$ python -q
>>> import numpy as np
>>> from numpy import linalg as LA
>>> np.set_printoptions(precision=3, suppress=True, linewidth=160, floatmode="fixed")
>>> A = np.load("case0.npy")
>>> print(A)
[[-0.414  1.164 -1.655 -1.423 -1.645]
 [-1.566 -1.495  1.715 -0.943 -0.695]
 [-1.561 -0.540 -2.468 -0.085  0.418]
 [ 0.829 -0.157  1.609  2.386  0.078]
 [-2.619  1.178  0.395 -0.715 -0.296]
 [ 0.727  1.471 -0.751  0.355  2.370]
 [ 1.180 -1.097 -0.793 -1.718  1.680]
 [-0.320 -1.337  0.406 -0.883 -2.483]
 [-1.609 -0.724 -1.689  1.743 -0.014]
 [-2.032 -1.009 -0.481 -0.858 -1.698]
 [ 0.708  0.109  2.724  0.661  0.795]
 [-1.826  0.102 -0.488  1.724 -1.564]
 [ 2.331  1.645 -0.625  0.342 -0.592]
 [ 0.865  1.030 -1.440  0.236  2.250]
 [-1.800  0.718  0.227  2.262  0.280]]
>>> rng = np.random.default_rng(84824)
>>> A2 = A + rng.integers(-2, 3, (15, 3)) @ rng.integers(-2, 3, (3, 5))
>>> print(A2)
[[ 0.586 -0.836  2.345  0.577 -4.645]
 [ 3.434 -1.495  9.715  2.057 -5.695]
 [ 1.439  1.460  3.532  1.915 -2.582]
 [ 5.829 -0.157  0.609  1.386  0.078]
 [-1.619  1.178  7.395  2.285 -4.296]
 [ 3.727 -0.529 -0.751  0.355  1.370]
 [-2.820  0.903 -7.793 -4.718  6.680]
 [ 2.680 -3.337  9.406  3.117 -8.483]
 [-1.609 -2.724  4.311  4.743 -4.014]
 [ 1.968 -7.009  0.519  0.142 -4.698]
 [ 0.708  2.109  5.724  1.661 -0.205]
 [-4.826 -3.898 -0.488  2.724 -2.564]
 [-3.669  1.645 -6.625 -1.658  3.408]
 [ 1.865 -0.970  2.560  2.236 -0.750]
 [-4.800  4.718  3.227  3.262  0.280]]
>>> print(np.abs(A2 - A).sum(axis=1))
[12.000 21.000 16.000  7.000 15.000  6.000 21.000 24.000 15.000 15.000  7.000  9.000 18.000 12.000 11.000]
>>> print(A2 - A)
[[ 1.000 -2.000  4.000  2.000 -3.000]
 [ 5.000  0.000  8.000  3.000 -5.000]
 [ 3.000  2.000  6.000  2.000 -3.000]
 [ 5.000  0.000 -1.000 -1.000  0.000]
 [ 1.000  0.000  7.000  3.000 -4.000]
 [ 3.000 -2.000  0.000  0.000 -1.000]
 [-4.000  2.000 -7.000 -3.000  5.000]
 [ 3.000 -2.000  9.000  4.000 -6.000]
 [ 0.000 -2.000  6.000  3.000 -4.000]
 [ 4.000 -6.000  1.000  1.000 -3.000]
 [ 0.000  2.000  3.000  1.000 -1.000]
 [-3.000 -4.000  0.000  1.000 -1.000]
 [-6.000  0.000 -6.000 -2.000  4.000]
 [ 1.000 -2.000  4.000  2.000 -3.000]
 [-3.000  4.000  3.000  1.000  0.000]]
>>> print(np.round(LA.svd(A2 - A, compute_uv=False), 3) + 0)
[26.855 10.761  8.831  0.000  0.000]
>>> J = np.array([[2, 2, 2, 2, 2],
...     [2, 4, 4, 4, 4],
...     [2, 4, 6, 6, 6],
...     [2, 4, 6, 8, 8],
...     [2, 4, 6, 8, 10]])
>>> L = LA.cholesky(J)
>>> print(round(float(np.prod(np.diag(L)) ** 2), 3), round(LA.det(J), 3))
32.0 32.0
>>> print(J / np.sqrt(np.outer(np.diag(J), np.diag(J))))
[[1.000 0.707 0.577 0.500 0.447]
 [0.707 1.000 0.816 0.707 0.632]
 [0.577 0.816 1.000 0.866 0.775]
 [0.500 0.707 0.866 1.000 0.894]
 [0.447 0.632 0.775 0.894 1.000]]
>>> print(np.diag(L) ** 2)
[2.000 2.000 2.000 2.000 2.000]
>>> print(L @ L.T)
[[ 2.000  2.000  2.000  2.000  2.000]
 [ 2.000  4.000  4.000  4.000  4.000]
 [ 2.000  4.000  6.000  6.000  6.000]
 [ 2.000  4.000  6.000  8.000  8.000]
 [ 2.000  4.000  6.000  8.000 10.000]]
>>> hat = np.triu(np.array([[0, 2, -3, 0, 0],
...     [-1, -2, -3, -2, -2],
...     [0, 3, 3, 0, 0],
...     [-2, 1, -3, 2, 2],
...     [2, 1, 3, 0, -3]]), 1) + np.eye(5)
>>> A2 = hat @ J @ LA.inv(hat)
>>> print(hat @ J - J @ hat)
[[ -2.000  -8.000   2.000  -6.000 -10.000]
 [-14.000 -32.000 -24.000 -42.000 -54.000]
 [  0.000  -4.000  18.000   8.000  -4.000]
 [  4.000   4.000  30.000  24.000  12.000]
 [  0.000  -4.000  18.000   8.000  -8.000]]
>>> print(round(LA.det(A2), 3))
32.0
>>> w, vecs = LA.eigh(J)
>>> print((w > 1e-8).sum(), (w < -1e-8).sum())
5 0
>>> print(round(float(w.sum()), 3), np.trace(J))
30.0 30
>>> print(LA.eigvalsh(J + -2 * np.eye(5)))
[-1.457 -1.293 -0.834  0.897 22.687]
>>> print(w)
[ 0.543  0.707  1.166  2.897 24.687]
>>> print(vecs @ np.diag(w) @ vecs.T)
[[ 2.000  2.000  2.000  2.000  2.000]
 [ 2.000  4.000  4.000  4.000  4.000]
 [ 2.000  4.000  6.000  6.000  6.000]
 [ 2.000  4.000  6.000  8.000  8.000]
 [ 2.000  4.000  6.000  8.000 10.000]]
>>> x = np.ones(5)
>>> for _ in range(6):
...     x = J @ x
...     x /= LA.norm(x)
...     print(round(x @ J @ x, 3))
... 
24.656
24.687
24.687
24.687
24.687
24.687
>>> print(x)
[0.170 0.326 0.456 0.549 0.597]
>>> print(round(LA.eigvalsh(J)[-1], 3))
24.687
>>> A2 = J / LA.norm(J, axis=1, keepdims=True)
>>> cov = A2 @ A2.T
>>> print(cov[2])
[0.949 0.986 1.000 0.990 0.977]
>>> print(LA.norm(A2, axis=1))
[1.000 1.000 1.000 1.000 1.000]
>>> print(np.argwhere(np.triu(np.abs(cov) > 0.95, 1)))
[[0 1]
 [1 2]
 [1 3]
 [2 3]
 [2 4]
 [3 4]]
